>>> import numpy as np
>>> np.set_printoptions(precision=2, suppress=True, linewidth=200)
>>> u = np.array([4, 9, 6, 7])
>>> E = -2 * np.eye(4) + np.outer(u, u)
>>> E
array([[14., 36., 24., 28.],
       [36., 79., 54., 63.],
       [24., 54., 34., 42.],
       [28., 63., 42., 47.]])
>>> x0 = np.array([2, 9, 8, 1])
>>> h1 = np.maximum(E @ x0, 0)
>>> np.tanh(E @ x0)
array([1., 1., 1., 1.])
>>> np.maximum(E @ x0, 0) - np.maximum(-E @ x0, 0)
array([ 572., 1278.,  848., 1006.])
>>> np.maximum(E @ (3 * x0), 0)
array([1716., 3834., 2544., 3018.])
>>> def softmax(z):
...     e = np.exp(z - z.max(axis=-1, keepdims=True))
...     return e / e.sum(axis=-1, keepdims=True)
... 
>>> print(softmax(E).sum(axis=1))
[1. 1. 1. 1.]
>>> print(np.round(softmax(E[1] + -1), 2) + 0)
[0. 1. 0. 0.]
>>> scores = E @ E.T / np.sqrt(4)
>>> print(softmax(scores)[1] @ E)
[36. 79. 54. 63.]
>>> print(softmax(scores + np.triu(np.full(scores.shape, -np.inf), 1)))
[[1. 0. 0. 0.]
 [0. 1. 0. 0.]
 [0. 1. 0. 0.]
 [0. 1. 0. 0.]]
>>> print(np.allclose(E @ E.T, E.T @ E))
True
>>> (E + E.T) / 2
array([[14., 36., 24., 28.],
       [36., 79., 54., 63.],
       [24., 54., 34., 42.],
       [28., 63., 42., 47.]])
>>> round(np.linalg.det(E), 2)
np.float64(-1440.0)
>>> E @ E
array([[ 2852.,  6408.,  4272.,  4984.],
       [ 6408., 14422.,  9612., 11214.],
       [ 4272.,  9612.,  6412.,  7476.],
       [ 4984., 11214.,  7476.,  8726.]])
>>> np.sort(np.abs(np.linalg.eigvals(E)))
array([  2.,   2.,   2., 180.])
>>> np.linalg.matrix_power(E, 2)
array([[ 2852.,  6408.,  4272.,  4984.],
       [ 6408., 14422.,  9612., 11214.],
       [ 4272.,  9612.,  6412.,  7476.],
       [ 4984., 11214.,  7476.,  8726.]])
>>> print(np.trace(E))
174.0
>>> (E - E.T) / 2
array([[0., 0., 0., 0.],
       [0., 0., 0., 0.],
       [0., 0., 0., 0.],
       [0., 0., 0., 0.]])
